$ python3 -q
>>> import numpy as np
>>> np.set_printoptions(suppress=True, linewidth=140)
>>> m1 = np.load("w.npy")
>>> print(m1)
[[0 3 5 6 1 1]
 [4 9 6 0 6 7]
 [4 8 5 4 0 8]
 [9 4 7 1 2 9]
 [6 2 8 9 9 0]
 [6 9 1 9 1 8]]
>>> print(np.trace(m1))
32
>>> print(np.round(np.sort(np.abs(np.linalg.eigvals(m1))), 2))
[ 0.66  1.81  7.08  7.08  9.02 29.54]
>>> print(round(float(np.linalg.det(m1)), 2))
15941.0
>>> print([round(float(x), 2) for x in np.linalg.svd(m1, compute_uv=False)[:3]])
[30.62, 12.45, 9.29]
>>> print(np.linalg.matrix_rank(m1, rtol=0.1))
5
>>> print(round(np.log10(np.linalg.cond(m1))))
2
>>> print(np.round(np.linalg.norm(m1, 2) / np.linalg.norm(m1), 2))
0.87
>>> print(np.argsort(-np.linalg.norm(m1, axis=0).round(6), kind="stable")[:3])
[5 1 3]
>>> f = np.array([-4, -2, 0, 4, -4, -5])
>>> B = m1 + np.outer(f, np.eye(6)[3])
>>> print(B)
[[ 0.  3.  5.  2.  1.  1.]
 [ 4.  9.  6. -2.  6.  7.]
 [ 4.  8.  5.  4.  0.  8.]
 [ 9.  4.  7.  5.  2.  9.]
 [ 6.  2.  8.  5.  9.  0.]
 [ 6.  9.  1.  4.  1.  8.]]
>>> print(np.linalg.matrix_rank(B - m1))
1
>>> print(np.linalg.matrix_rank(np.linalg.inv(B) - np.linalg.inv(m1), tol=1e-8))
1
>>> G = m1.T @ m1
>>> print(np.diag(G))
[185 255 200 215 123 259]
>>> print(np.round(np.linalg.eigvalsh(G)[::-1], 2))
[937.57 154.91  86.37  37.09  21.04   0.03]
>>> print(np.linalg.matrix_rank(G))
6
>>> print(np.allclose(G, G.T))
True
>>> print(np.round(np.linalg.svd(m1, compute_uv=False) ** 2, 2))
[937.57 154.91  86.37  37.09  21.04   0.03]
>>> print(np.trace(G), (m1 ** 2).sum())
1237 1237
>>> left, sig, vt = np.linalg.svd(m1)
>>> print(sig.round(2))
[30.62 12.45  9.29  6.09  4.59  0.16]
>>> print(np.argmax(sig[:-1] / (sig[1:] + 1e-6)) + 1)
5
>>> B = left[:, :5] @ np.diag(sig[:5]) @ vt[:5]
>>> print(np.linalg.matrix_rank(B))
5
>>> print(round(np.linalg.norm(m1 - B) / np.linalg.norm(m1), 2))
0.0
>>> print(round(np.linalg.norm(m1 - B, 2), 2), round(sig[5], 2))
0.16 0.16
>>> A = np.load("out3.npy")
>>> print(A)
[[ 2 -1  1]
 [ 2  2  0]
 [-1  2  0]]
>>> f, v = A[2], A[1]
>>> print(f @ v)
2
>>> p = (f @ v) / (f @ f) * f
>>> print((v - p) @ f)
0.0
>>> print(v - p)
[2.4 1.2 0. ]
>>> print(np.outer(f, v))
[[-2 -2  0]
 [ 4  4  0]
 [ 0  0  0]]
>>> E = np.load("layer4.npy")
>>> print(E.round(2) + 0)
[[-4.26  2.    0.67  0.    7.53]
 [ 0.3  -0.19 -0.06  2.04  1.5 ]
 [ 0.86 -0.75 -0.25  1.34 -0.27]
 [ 0.52 -0.56 -0.19  0.64 -0.34]
 [ 0.26 -0.33 -0.11  0.3  -0.22]
 [ 0.26 -0.32 -0.11  0.29 -0.21]
 [-0.05  0.08  0.03 -0.05  0.05]
 [-0.44  1.28  0.43 -0.23  0.79]
 [-0.44  1.77  0.59 -0.1   1.03]
 [-0.43  1.94  0.65 -0.03  1.11]
 [-0.4   2.1   0.7   0.05  1.19]
 [ 0.54  4.27  1.42  1.8   1.85]
 [ 5.77  9.03  3.01  9.18  1.57]
 [ 6.25  9.35  3.12  9.81  1.48]
 [ 6.58  9.57  3.19 10.25  1.41]
 [10.68 11.97  3.99 15.55  0.4 ]
 [14.69 13.99  4.66 20.59 -0.79]]
>>> Xc = E - E.mean(axis=1)
Traceback (most recent call last):
  File "<python-input-41>", line 1, in <module>
    Xc = E - E.mean(axis=1)
         ~~^~~~~~~~~~~~~~~~
ValueError: operands could not be broadcast together with shapes (17,5) (17,) 
>>> Xc = E - E.mean(axis=0)
>>> left, sig, vt = np.linalg.svd(Xc, full_matrices=False)
>>> print(np.round(vt[0] * np.sign(vt[0, np.abs(vt[0]).argmax()]), 2))
[ 0.5   0.51  0.17  0.68 -0.04]
>>> print(np.searchsorted(np.cumsum(sig ** 2) / (sig ** 2).sum(), 0.9) + 1)
1
>>> print(np.abs(left[:, 0]).argmax())
16
>>> print(np.round(Xc.mean(axis=0), 2) + 0)
[0. 0. 0. 0. 0.]
